$ ipython --no-banner

In [1]: import numpy as np

In [2]: import numpy.linalg as la

In [3]: np.set_printoptions(precision=2, suppress=True, linewidth=120, sign=" ")

In [4]: X = np.load("mat.npy")

In [5]: print(X)
[[ 0.84  0.3   0.12  0.23 -0.09  0.19 -0.3 ]
 [ 0.3   0.43 -0.23 -0.43  0.17 -0.37  0.57]
 [ 0.12 -0.23  0.9  -0.18  0.07 -0.15  0.23]
 [ 0.23 -0.43 -0.18  0.67  0.13 -0.28  0.43]
 [-0.09  0.17  0.07  0.13  0.95  0.11 -0.17]
 [ 0.19 -0.37 -0.15 -0.28  0.11  0.76  0.37]
 [-0.3   0.57  0.23  0.43 -0.17  0.37  0.43]]

In [6]: evals, vecs = la.eigh(X)

In [7]: x0 = np.array([3, 0, 0, 2, 0, 2, 2])

In [8]: print(np.round(vecs * np.abs(evals) @ vecs.T, 2) + 0)
[[ 1.  0.  0.  0.  0.  0.  0.]
 [ 0.  1.  0.  0.  0.  0.  0.]
 [ 0.  0.  1.  0.  0.  0.  0.]
 [ 0.  0.  0.  1.  0.  0.  0.]
 [ 0.  0.  0.  0.  1.  0.  0.]
 [ 0.  0.  0.  0.  0.  1.  0.]
 [ 0.  0.  0.  0.  0.  0.  1.]]

In [9]: print(round(np.abs(X).sum(axis=1).max(), 2), np.abs(evals).max())
2.5 1.0

In [10]: print(round(float(x0 @ X @ x0 / (x0 @ x0)), 2), evals[0], evals[-1])
0.98 -1.0 1.0

In [11]: print([round(float(la.det(X[:i, :i])), 2) + 0 for i in range(1, 8)])
[0.84, 0.28, 0.18, -0.15, -0.2, -0.43, -1.0]

In [12]: print(np.all(la.eigvalsh(X) > 0))
False

In [13]: A2 = X / la.norm(X, axis=1, keepdims=True)

In [14]: C2 = A2 @ A2.T

In [15]: print(np.degrees(np.arccos(np.clip(C2[5, 4], -1, 1))))
90.0

In [16]: print((np.abs(C2) > 0.9).astype(int))
[[ 1  0  0  0  0  0  0]
 [ 0  1  0  0  0  0  0]
 [ 0  0  1  0  0  0  0]
 [ 0  0  0  1  0  0  0]
 [ 0  0  0  0  1  0  0]
 [ 0  0  0  0  0  1  0]
 [ 0  0  0  0  0  0  1]]

In [17]: data = np.load("block14.npy")

In [18]: print(data)
[[-4 -5  0 -1  3 -1 -2 -2  4 -2 -2]
 [-5 -4 -5  0 -1  3 -1 -2 -2  4 -2]
 [ 0 -5 -4 -5  0 -1  3 -1 -2 -2  4]
 [-1  0 -5 -4 -5  0 -1  3 -1 -2 -2]
 [ 3 -1  0 -5 -4 -5  0 -1  3 -1 -2]
 [-1  3 -1  0 -5 -4 -5  0 -1  3 -1]
 [-2 -1  3 -1  0 -5 -4 -5  0 -1  3]
 [-2 -2 -1  3 -1  0 -5 -4 -5  0 -1]
 [ 4 -2 -2 -1  3 -1  0 -5 -4 -5  0]
 [-2  4 -2 -2 -1  3 -1  0 -5 -4 -5]
 [-2 -2  4 -2 -2 -1  3 -1  0 -5 -4]]

In [19]: print(np.abs(data).max())
5

In [20]: print(data.sum(axis=0))
[-12 -15 -13 -18 -13 -12 -13 -18 -13 -15 -12]

In [21]: print(la.svd(data, compute_uv=False))
[ 14.43  13.97  12.97  12.56  11.11  10.1    5.52   4.98   3.24   1.12   0.54]

In [22]: print(data.sum(axis=1))
[-12 -15 -13 -18 -13 -12 -13 -18 -13 -15 -12]

In [23]: print(data - data[0])
[[ 0  0  0  0  0  0  0  0  0  0  0]
 [-1  1 -5  1 -4  4  1  0 -6  6  0]
 [ 4  0 -4 -4 -3  0  5  1 -6  0  6]
 [ 3  5 -5 -3 -8  1  1  5 -5  0  0]
 [ 7  4  0 -4 -7 -4  2  1 -1  1  0]
 [ 3  8 -1  1 -8 -3 -3  2 -5  5  1]
 [ 2  4  3  0 -3 -4 -2 -3 -4  1  5]
 [ 2  3 -1  4 -4  1 -3 -2 -9  2  1]
 [ 8  3 -2  0  0  0  2 -3 -8 -3  2]
 [ 2  9 -2 -1 -4  4  1  2 -9 -2 -3]
 [ 2  3  4 -1 -5  0  5  1 -4 -3 -2]]

In [24]: print(np.count_nonzero(data))
103

In [25]: print(data.shape)
(11, 11)
